In [1]: import numpy as np

In [2]: from numpy import linalg as LA

In [3]: np.set_printoptions(precision=1, suppress=True, linewidth=120, sign=" ")

In [4]: arr = np.load("sample9.npy")

In [5]: arr
Out[5]: 
array([[ 0.9, -0.1, -0.1,  0.2],
       [-0.1,  0.8, -0.2,  0.4],
       [-0.1, -0.2,  0.9,  0.3],
       [ 0.2,  0.4,  0.3,  0.4]])

In [6]: round(float(LA.eigvals(arr).sum().real), 1)
Out[6]: 3.0

In [7]: round(np.einsum("ij,ji->", arr, arr), 1)
Out[7]: np.float64(3.0)

In [8]: np.kron(np.eye(2, dtype=int), arr)
Out[8]: 
array([[ 0.9, -0.1, -0.1,  0.2,  0. , -0. , -0. ,  0. ],
       [-0.1,  0.8, -0.2,  0.4, -0. ,  0. , -0. ,  0. ],
       [-0.1, -0.2,  0.9,  0.3, -0. , -0. ,  0. ,  0. ],
       [ 0.2,  0.4,  0.3,  0.4,  0. ,  0. ,  0. ,  0. ],
       [ 0. , -0. , -0. ,  0. ,  0.9, -0.1, -0.1,  0.2],
       [-0. ,  0. , -0. ,  0. , -0.1,  0.8, -0.2,  0.4],
       [-0. , -0. ,  0. ,  0. , -0.1, -0.2,  0.9,  0.3],
       [ 0. ,  0. ,  0. ,  0. ,  0.2,  0.4,  0.3,  0.4]])

In [9]: round(LA.det(arr[::-1]), 1)
Out[9]: np.float64(-0.0)

In [10]: round(float(LA.norm(arr, 2) / LA.norm(arr)), 1)
Out[10]: 0.6

In [11]: np.argsort(-LA.norm(arr, axis=0).round(6), kind="stable")[:3]
Out[11]: array([ 0,  2,  1])

In [12]: LA.cond(arr) > 100
Out[12]: np.True_

In [13]: U, sigma, vt = LA.svd(arr)

In [14]: print(sigma.round(1) + 0)
[ 1.  1.  1.  0.]

In [15]: np.argmax(sigma[:-1] / (sigma[1:] + 1e-6)) + 1
Out[15]: np.int64(3)

In [16]: A2 = U[:, :3] @ np.diag(sigma[:3]) @ vt[:3]

In [17]: np.round(np.abs(arr - A2).max(), 1)
Out[17]: np.float64(0.0)

In [18]: A2
Out[18]: 
array([[ 0.9, -0.1, -0.1,  0.2],
       [-0.1,  0.8, -0.2,  0.4],
       [-0.1, -0.2,  0.9,  0.3],
       [ 0.2,  0.4,  0.3,  0.4]])

In [19]: print(LA.matrix_rank(A2))
3

In [20]: round(LA.det(arr), 1)
Out[20]: np.float64(-0.0)

In [21]: assert arr == arr.T
Traceback (most recent call last):
  Cell In[21], line 1
    assert arr == arr.T
ValueError: The truth value of an array with more than one element is ambiguous. Use a.any() or a.all()


In [22]: (arr - arr.T) / 2
Out[22]: 
array([[ 0.,  0.,  0.,  0.],
       [ 0.,  0.,  0.,  0.],
       [ 0.,  0.,  0.,  0.],
       [ 0.,  0.,  0.,  0.]])

In [23]: print(np.allclose(arr, arr.T))
True

In [24]: LA.determinant(arr)
Traceback (most recent call last):
  Cell In[24], line 1
    LA.determinant(arr)
AttributeError: module 'numpy.linalg' has no attribute 'determinant'


In [25]: print(np.allclose(arr @ arr.T, arr.T @ arr))
True

In [26]: arr @ arr
Out[26]: 
array([[ 0.9, -0.1, -0.1,  0.2],
       [-0.1,  0.8, -0.2,  0.4],
       [-0.1, -0.2,  0.9,  0.3],
       [ 0.2,  0.4,  0.3,  0.4]])

In [27]: print(np.round(np.abs(LA.eigvals(arr)).max(), 1))
1.0

In [28]: print(np.round(np.sort(np.abs(LA.eigvals(arr))), 1) + 0)
[ 0.  1.  1.  1.]

In [29]: x = np.array([4, -4, -1, -3])

In [30]: LA.eigvalsh(2 * arr - np.eye(4))
Out[30]: array([-1.,  1.,  1.,  1.])

In [31]: round((x - arr @ x) @ (arr @ x), 1)
Out[31]: np.float64(-0.0)

In [32]: arr @ x
Out[32]: array([ 3.7, -4.5, -1.4, -2.2])

In [33]: np.eye(4) - arr
Out[33]: 
array([[ 0.1,  0.1,  0.1, -0.2],
       [ 0.1,  0.2,  0.2, -0.4],
       [ 0.1,  0.2,  0.1, -0.3],
       [-0.2, -0.4, -0.3,  0.6]])

In [34]: mat = np.loadtxt("arr.csv", delimiter=",")

In [35]: mat
Out[35]: 
array([[ 0.,  1., -1.],
       [ 0.,  1.,  0.],
       [ 0.,  0.,  0.],
       [ 3.,  0.,  0.]])

In [36]: W = np.array([[2, 2, 4, 0, 3, 2], [6, 4, 1, 6, 7, 2], [7, 3, 2, 5, 4, 4]])

In [37]: b = np.array([8, 5, 5, -1, 1, 7])

In [38]: hid = np.maximum(mat @ W + b, 0)

In [39]: (hid > 0).mean(axis=0)
Out[39]: array([ 1. ,  1. ,  1. ,  0.2,  1. ,  1. ])

In [40]: print((hid > 0).astype(int))
[[ 1  1  1  0  1  1]
 [ 1  1  1  1  1  1]
 [ 1  1  1  0  1  1]
 [ 1  1  1  0  1  1]]

In [41]: cent = np.array([[2, -1], [-2, 3], [-3, 2], [0, 3], [-3, 3], [1, 3]])

In [42]: hid @ cent
Out[42]: 
array([[-17.,  46.],
       [-23.,  91.],
       [ -5.,  41.],
       [-62., 122.]])

In [43]: W @ cent
Out[43]: 
array([[-19,  27],
       [-18,  53],
       [ -6,  45]])

In [44]: W0 = np.array([[-1, 0, -3, 1], [0, 1, -3, -1], [-3, 3, 3, 2], [-1, 5, -18, -4]])

In [45]: np.unique(W0.round(6), axis=0).shape
Out[45]: (4, 4)

In [46]: LA.norm(W0, axis=0)
Out[46]: array([  3.3,   5.9,  18.7,   4.7])

In [47]: np.round(LA.norm(W0) ** 2 / LA.norm(W0, 2) ** 2, 1)
Out[47]: np.float64(1.1)

In [48]: np.round(LA.norm(W0[3] - W0[0]), 1)
Out[48]: np.float64(16.6)

In [49]: round(float(LA.norm(W0, "nuc")), 1)
Out[49]: 26.7

In [50]: LA.norm(W0, axis=1).argmax()
Out[50]: np.int64(3)

In [51]: round(LA.norm(W0, 2), 1)
Out[51]: np.float64(19.7)

In [52]: E = np.array([[0.4, -1.2, -2.1],
    ...:     [0.5, -0.8, 0.5],
    ...:     [0.3, -0.6, -1.0],
    ...:     [1.8, 0.0, -1.3]])

In [53]: P = E @ LA.solve(E.T @ E, E.T)

In [54]: np.trace(P)
Out[54]: np.float64(3.0)

In [55]: np.diag(P)
Out[55]: array([ 0.8,  1. ,  0.2,  1. ])

In [56]: O, evecs = LA.qr(E[:, :2])[0], LA.qr(E[:, 2:])[0]

In [57]: sigma = LA.svd(O.T @ evecs, compute_uv=False)

In [58]: np.degrees(np.arccos(sigma.clip(0, 1)))
Out[58]: array([ 40.])

In [59]: U, sigma, vt = LA.svd(E, full_matrices=False)

In [60]: (sigma > 1e-8).sum()
Out[60]: np.int64(3)

In [61]: print(np.allclose(U * sigma @ vt, E))
True

In [62]: round(float(np.sqrt((sigma ** 2).sum())), 1), np.round(LA.norm(E), 1)
Out[62]: (3.7, np.float64(3.7))

In [63]: sigma
Out[63]: array([ 3.2,  1.5,  1.1])

In [64]: print(U.shape, sigma.shape, vt.shape)
(4, 3) (3,) (3, 3)

In [65]: np.round(vt @ vt.T, 1) + 0
Out[65]: 
array([[ 1.,  0.,  0.],
       [ 0.,  1.,  0.],
       [ 0.,  0.,  1.]])

In [66]: np.cumsum(sigma ** 2) / np.sum(sigma ** 2)
Out[66]: array([ 0.8,  0.9,  1. ])

In [67]: u = np.array([-2, -3, 2])

In [68]: np.correlate(E[3], E[2], "full")
Out[68]: array([-1.8, -1.1,  1.8,  0.8, -0.4])

In [69]: np.polyval(u, E[3])
Out[69]: array([-9.9,  2. ,  2.5])

In [70]: A2 = np.c_[E[:, :1] @ np.array([[3]]), np.array([0, -3, -1, 1])]

In [71]: A2
Out[71]: 
array([[ 1.2,  0. ],
       [ 1.5, -3. ],
       [ 0.9, -1. ],
       [ 5.4,  1. ]])

In [72]: print(LA.matrix_rank(np.c_[E, A2]))
4

In [73]: print(np.round(LA.norm(A2 - E @ LA.lstsq(E, A2)[0], axis=0), 1) + 0)
[ 0.   0.8]

In [74]: LA.norm(LA.qr(E)[0].T @ A2, axis=0) ** 2 / ((A2 ** 2).sum(axis=0) + 1e-12)
Out[74]: array([ 1. ,  0.9])

In [75]: m1 = np.cumsum(np.array([[4, 5, -4],
    ...:     [1, 1, -3],
    ...:     [1, 5, -2],
    ...:     [4, 2, -2],
    ...:     [0, 1, 0],
    ...:     [0, -5, 0],
    ...:     [-2, -5, 1],
    ...:     [-5, 5, 1],
    ...:     [-5, 5, -1],
    ...:     [-2, 3, 3],
    ...:     [4, 1, 0],
    ...:     [-1, 0, 2],
    ...:     [4, 2, -4],
    ...:     [3, 1, -5],
    ...:     [-3, -3, 5],
    ...:     [5, 1, 2],
    ...:     [-5, -4, 4],
    ...:     [0, 5, 2],
    ...:     [0, -1, 3],
    ...:     [-4, -4, -1],
    ...:     [1, 2, -5],
    ...:     [1, -4, -1],
    ...:     [2, -4, -4],
    ...:     [-5, 1, -3]]), axis=0)

In [76]: m1
Out[76]: 
array([[  4,   5,  -4],
       [  5,   6,  -7],
       [  6,  11,  -9],
       [ 10,  13, -11],
       [ 10,  14, -11],
       [ 10,   9, -11],
       [  8,   4, -10],
       [  3,   9,  -9],
       [ -2,  14, -10],
       [ -4,  17,  -7],
       [  0,  18,  -7],
       [ -1,  18,  -5],
       [  3,  20,  -9],
       [  6,  21, -14],
       [  3,  18,  -9],
       [  8,  19,  -7],
       [  3,  15,  -3],
       [  3,  20,  -1],
       [  3,  19,   2],
       [ -1,  15,   1],
       [  0,  17,  -4],
       [  1,  13,  -5],
       [  3,   9,  -9],
       [ -2,  10, -12]])

In [77]: Xc = (m1 - m1.mean(axis=0)) / m1.std(axis=0)

In [78]: Xc.std(axis=0)
Out[78]: array([ 1.,  1.,  1.])

In [79]: b = LA.lstsq(np.delete(Xc, 1, axis=1), Xc[:, 1])[0]

In [80]: b
Out[80]: array([-0.2,  0.2])

In [81]: th = np.radians(36)

In [82]: Rm = np.eye(3)

In [83]: Rm[0, 0] = Rm[2, 2] = np.cos(th)

In [84]: Rm[0, 2], Rm[2, 0] = -np.sin(th), np.sin(th)

In [85]: Rm
Out[85]: 
array([[ 0.8,  0. , -0.6],
       [ 0. ,  1. ,  0. ],
       [ 0.6,  0. ,  0.8]])

In [86]: A2 = m1 @ Rm.T

In [87]: np.abs(A2 - m1).max(axis=0)
Out[87]: array([ 7.4,  0. ,  8. ])

In [88]: x = np.array([0, 2, 0])

In [89]: h1 = np.maximum(E @ x, 0)

In [90]: E * (h1 > 1e-9)[:, None]
Out[90]: 
array([[ 0., -0., -0.],
       [ 0., -0.,  0.],
       [ 0., -0., -0.],
       [ 0.,  0., -0.]])

In [91]: print(np.flatnonzero(h1 > 1e-9))
[]

In [92]: print(E.T @ h1)
[ 0.  0.  0.]

In [93]: print(np.maximum(E @ (3 * x), 0))
[ 0.  0.  0.  0.]

In [94]: h1
Out[94]: array([ 0.,  0.,  0.,  0.])

In [95]: J = np.arange(9).reshape(3, 3) + -3

In [96]: J
Out[96]: 
array([[-3, -2, -1],
       [ 0,  1,  2],
       [ 3,  4,  5]])

In [97]: U, sigma, vt = LA.svd(arr)

In [98]: evecs = vt[:(sigma > 1e-8).sum()]

In [99]: rng = np.random.default_rng(86)

In [100]: x = arr[3] + -3 * arr[1] + rng.integers(2) * np.eye(4)[0]

In [101]: x
Out[101]: array([ 1.6, -2. ,  0.8, -0.6])

In [102]: evecs.T @ evecs
Out[102]: 
array([[ 0.9, -0.1, -0.1,  0.2],
       [-0.1,  0.8, -0.2,  0.4],
       [-0.1, -0.2,  0.9,  0.3],
       [ 0.2,  0.4,  0.3,  0.4]])

In [103]: np.allclose(evecs.T @ evecs @ x, x)
Out[103]: False

In [104]: round(LA.norm(x - evecs.T @ evecs @ x), 1)
Out[104]: np.float64(0.3)

In [105]: LA.norm(J, axis=1).argmax()
Out[105]: np.int64(2)

In [106]: print(LA.norm(J, axis=0))
[ 4.2  4.6  5.5]

In [107]: J[2] @ J[0]
Out[107]: np.int64(-22)

In [108]: LA.norm(J, axis=1)
Out[108]: array([ 3.7,  2.2,  7.1])

In [109]: print(round(float(LA.norm(J, "nuc")), 1))
10.2

In [110]: M = np.array([[1, 3, 5, 5], [1, 3, 5, 5]])

In [111]: u = np.array([-1, -5, -2])

In [112]: np.array([np.convolve(row, u, "same") for row in M])
Out[112]: 
array([[ -8, -22, -36, -35],
       [ -8, -22, -36, -35]])

In [113]: np.correlate(M[0], M[1], "full")
Out[113]: array([  5,  20,  43,  60,  43,  20,   5])

In [114]: print(np.convolve(M[0], u))
[ -1  -8 -22 -36 -35 -10]

In [115]: np.cross(M[0, :3], M[1, :3])
Out[115]: array([ 0,  0,  0])

In [116]: r = LA.matrix_rank(M)

In [117]: print(r)
1

In [118]: ns = LA.svd(M)[2][r:].T

In [119]: [int(LA.matrix_rank(M[:i])) for i in range(1, len(M) + 1)]
Out[119]: [1, 1]

In [120]: [int(LA.matrix_rank(M[:, :j + 1])) for j in range(4)]
Out[120]: [1, 1, 1, 1]

In [121]: np.round(ns @ ns.T, 1) + 0
Out[121]: 
array([[ 1. ,  0. , -0.1, -0.1],
       [ 0. ,  0.9, -0.2, -0.2],
       [-0.1, -0.2,  0.6, -0.4],
       [-0.1, -0.2, -0.4,  0.6]])

In [122]: ns.shape
Out[122]: (4, 3)

In [123]: np.allclose(M @ ns, 0)
Out[123]: True

In [124]: K = np.load("x.npy")

In [125]: K
Out[125]: 
array([[ -2. ,  -0.4,  -1. ,   0.8],
       [  6. ,  -1.2,  -0.6,   1.5],
       [ 28. ,   0.3,  -0.9,  -1.3],
       [-16. ,  -0.3,  -1.3,   1.3]])

In [126]: P = np.triu(np.array([[4, -5, 1, -2], [-1, 5, 3, -5], [-5, -1, 5, 2], [-4, -1, 3, -3]]), 1) + np.eye(4)

In [127]: A2 = P @ K @ LA.inv(P)

In [128]: LA.matrix_rank(A2)
Out[128]: np.int64(4)

In [129]: np.round(np.trace(A2), 1), round(float(np.trace(K)), 1)
Out[129]: (np.float64(-2.8), -2.8)

In [130]: round(LA.det(A2), 1)
Out[130]: np.float64(-1.6)

In [131]: np.poly(A2)
Out[131]: array([ 1. ,  2.8, 42.1, 52.1, -1.6])
